% python3 -q
>>> import numpy as np
>>> import numpy.linalg as la
>>> np.set_printoptions(suppress=True, linewidth=200)
>>> def rd(a):
...     return np.round(a, 3) + 0
... 
>>> M = np.loadtxt("x.csv", delimiter=",")
>>> M
array([[-7.066,  1.655, -5.244,  8.741, -6.955,  0.023, -6.994,  1.631, -6.956,  6.939, -3.565],
       [-1.704,  0.378, -1.36 ,  2.162, -1.818, -0.019, -1.757,  0.371, -1.804,  1.763, -0.805],
       [ 1.02 , -0.219,  0.811, -1.451,  1.135, -0.023,  1.288, -0.268,  1.093, -1.101,  0.524],
       [-1.906,  0.451, -1.372,  2.397, -1.955,  0.031, -1.9  ,  0.458, -1.957,  1.991, -1.003],
       [ 0.561, -0.16 ,  0.39 , -0.654,  0.517,  0.025,  0.515, -0.107,  0.422, -0.46 ,  0.225],
       [-2.191,  0.538, -1.731,  2.89 , -2.25 ,  0.031, -2.317,  0.614, -2.202,  2.259, -1.102],
       [ 2.058, -0.48 ,  1.559, -2.58 ,  2.128,  0.084,  2.046, -0.485,  2.07 , -2.104,  1.071],
       [-2.641,  0.706, -2.056,  3.337, -2.645,  0.063, -2.633,  0.755, -2.615,  2.586, -1.296],
       [-1.784,  0.484, -1.358,  2.238, -1.788, -0.016, -1.788,  0.411, -1.798,  1.741, -1.013],
       [-3.376,  0.841, -2.42 ,  4.085, -3.205,  0.036, -3.189,  0.846, -3.266,  3.273, -1.704]])
>>> A2 = M / np.sqrt((M ** 2).mean(axis=1, keepdims=True))
>>> la.matrix_rank(M - M.mean(axis=1, keepdims=True))
np.int64(10)
>>> rd(la.norm(A2, axis=1))
array([3.317, 3.317, 3.317, 3.317, 3.317, 3.317, 3.317, 3.317, 3.317, 3.317])
>>> Uu, s, VT = la.svd(M)
>>> np.argmax(s[:-1] / (s[1:] + 1e-6)) + 1
np.int64(1)
>>> rd(s)
array([25.604,  0.297,  0.243,  0.165,  0.158,  0.128,  0.102,  0.062,  0.037,  0.02 ])
>>> A2 = Uu[:, :1] @ np.diag(s[:1]) @ VT[:1]
>>> rd(np.abs(M - A2).max())
np.float64(0.163)
>>> la.matrix_rank(M, rtol=0.05)
np.int64(1)
>>> rd(la.norm(M - A2, 2)), rd(s[1])
(np.float64(0.297), np.float64(0.297))
>>> rd(la.norm(M - A2) / la.norm(M))
np.float64(0.019)
>>> la.matrix_rank(A2)
np.int64(1)
>>> np.abs(M).max()
np.float64(8.741)
>>> rd(la.norm(M))
np.float64(25.608)
>>> la.matrix_rank(M)
np.int64(10)
>>> rd(la.svd(M, compute_uv=False))
array([25.604,  0.297,  0.243,  0.165,  0.158,  0.128,  0.102,  0.062,  0.037,  0.02 ])
>>> M.shape
(10, 11)
>>> np.unravel_index(np.abs(M).argmax(), M.shape)
(np.int64(0), np.int64(3))
>>> rd(M.sum(axis=0))
array([-17.029,   4.194, -12.781,  21.165, -16.836,   0.235, -16.729,   4.226, -17.013,  16.887,  -8.668])
>>> x0 = np.array([7, -5, 3, -2, 5, -1, 0, 0, 6, 8, 8])
>>> (M @ x0).argmax()
np.int64(6)
>>> F = np.loadtxt("sample16.csv", delimiter=",")
>>> F
array([[-0.1 , -0.04,  0.04, -0.07,  0.02,  0.05, -0.06,  0.06,  0.1 , -0.02, -0.09, -0.12,  0.11,  0.26],
       [-1.1 , -0.44,  0.44, -0.77,  0.22,  0.55, -0.66,  0.66,  1.1 , -0.22, -0.99, -1.32,  1.21,  2.86],
       [ 0.5 ,  0.2 , -0.2 ,  0.35, -0.1 , -0.25,  0.3 , -0.3 , -0.5 ,  0.1 ,  0.45,  0.6 , -0.55, -1.3 ],
       [ 0.1 ,  0.04, -0.04,  0.07, -0.02, -0.05,  0.06, -0.06, -0.1 ,  0.02,  0.09,  0.12, -0.11, -0.26],
       [-0.3 , -0.12,  0.12, -0.21,  0.06,  0.15, -0.18,  0.18,  0.3 , -0.06, -0.27, -0.36,  0.33,  0.78],
       [-0.2 , -0.08,  0.08, -0.14,  0.04,  0.1 , -0.12,  0.12,  0.2 , -0.04, -0.18, -0.24,  0.22,  0.52]])
>>> # looks like rank 1
>>> rk = la.matrix_rank(F)
>>> rk
np.int64(1)
>>> N = la.svd(F)[2][rk:].T
>>> [int(la.matrix_rank(F[:i])) for i in range(1, len(F) + 1)]
[1, 1, 1, 1, 1, 1]
>>> N.shape
(14, 13)
>>> [int(la.matrix_rank(np.delete(F, i, axis=0))) for i in range(6)]
[1, 1, 1, 1, 1, 1]
>>> Uu, s, VT = la.svd(F)
>>> V = VT[:(s > 1e-8).sum()]
>>> rng = np.random.default_rng(260971)
>>> x0 = F[4] + 3 * F[5] + rng.integers(2) * np.eye(14)[6]
>>> rd(x0)
array([-0.9 , -0.36,  0.36, -0.63,  0.18,  0.45, -0.54,  0.54,  0.9 , -0.18, -0.81, -1.08,  0.99,  2.34])
>>> rd(np.diag(V.T @ V))
array([0.071, 0.011, 0.011, 0.035, 0.003, 0.018, 0.026, 0.026, 0.071, 0.003, 0.058, 0.102, 0.086, 0.48 ])
>>> la.matrix_rank(F, rtol=0.1)
np.int64(1)
>>> rd(la.norm(F, 2) / la.norm(F))
np.float64(1.0)
>>> [round(float(x), 3) for x in la.svd(F, compute_uv=False)[:3]]
[4.761, 0.0, 0.0]
>>> mat = np.loadtxt("layer18.csv", delimiter=",")
>>> mat
array([[ -1.1,   1. ,  -0.1,  -0.8,   1. ,   0.2,   0. ,  -0.3,  -0.5,  -1.4],
       [  1.1,   1.1,  -0.2,   0.9,  -0.5,  -0.6,   1.6,  -0.3,  -0.8,  -1. ],
       [ -0.2,  -0.3,   0.2,  -0.2,   0.6,   0.9,   0.9,   0. ,   0.8,  -2.3],
       [  0.3,   0.3,   0.5,  -0.1,  -0.7,   0.9,  -1.8,   0.3,   0.3,  -0.6],
       [ -1. ,  -0.3,  -0.2,   0.3,   0.3,   0. ,   0.4,   0.6,  -0.7,  -1. ],
       [ -0.2,  -0.1,   0.3,  -0.2,   0. ,   0.7,   1.3,   0.5,   1.2,  -0.1],
       [  1. ,   1.4,  -0.8,  -0.8,   0.9,  -0.5,   0.3,   0.5,   0.1,  -0.7],
       [  0.7,  -1.3,  -0.3,  -1. ,   0.1,  -2.2,   1. ,   0.3,  -0.3,  -1.8],
       [-16. ,  -2. ,  28. , -18. ,  18. , -34. ,  32. ,   4. ,  18. , -28. ],
       [  0. ,   1.7,   0.7,  -0.6,  -0.2,  -0.2,  -0.1,  -0.3,  -0.4,  -0.3],
       [ -0.4,  -0.3,  -1.2,  -0.3,  -1.8,   0. ,  -0.4,   0. ,   0.9,   0.2],
       [ -0.1,   0. ,  -2.6,  -0.3,  -1.3,   0.8,  -0.5,   0.6,  -0.2,  -0.6],
       [  0.7,   1. ,  -0.3,   0.8,   1.6,   0. ,   0.8,   0.5,   0.5,   1. ],
       [ -0.4,   0.1,  -0.7,   1.1,  -1.9,  -1.5,  -0.4,  -0.2,   0.9,   0.6],
       [ -2.7,   2.5,  -0.5,   1.2,  -0.5,  -1.1,  -0.5,   0.6,   1.4,  -1.2],
       [ -0.8,   0.2,  -0.5,  -0.9,   1. ,  -0.2,  -0.2,  -2. ,   0. ,   1.9],
       [  1.4,  -0.1,  -0.6,  -1.1,   0.3,  -1.1,  -0.5,  -3.1,  -1.7,  -1.3],
       [ -0.8,  -0.8,   1.9,   0.7,  -0.9,   0.7,  -1.2,   0.7,  -0.8,  -1.1],
       [ -0.9,   1.4,  -0.7,  -1.2,   0.3,   1.6,   0. ,   0.8,  -1. ,  -1.7],
       [  0.2,  -0.7,  -0.5,   0.4,   0.8,  -0.7,   0.3,   0.1,  -0.2,   1.1],
       [  1.6,  -1. ,   0.1,  -1.2,  -0.1,  -0.4,   0.1,  -0.1,   0.5,   0.4],
       [ -1. ,   1.2,  -0.5,   2. ,  -1.2,  -1.6,   0.3,  -1.1,  -1.2,  -0.1],
       [  0.6,   1.4,  -0.3,  -1. ,   0.4,  -1.7,   0.5,  -0.5,  -0.6,  -0.9]])
>>> # row 8 is much longer than the rest
>>> Z = mat[[7, 14]].astype(float)
>>> for _ in range(7):
...     z = la.norm(mat[:, None] - Z, axis=-1).argmin(axis=1)
...     Z = np.array([mat[z == j].mean(axis=0) for j in range(2)])
... 
>>> z
array([1, 1, 1, 1, 1, 1, 1, 1, 0, 1, 1, 1, 1, 1, 1, 1, 1, 1, 1, 1, 1, 1, 1])
>>> np.bincount(z)
array([ 1, 22])
>>> rd(Z[1] - Z[0])
array([ 15.909,   2.382, -28.286,  17.895, -18.082,  33.727, -31.914,  -4.109, -18.082,  27.505])
>>> np.abs(Z[1] - Z[0]).argmax()
np.int64(5)
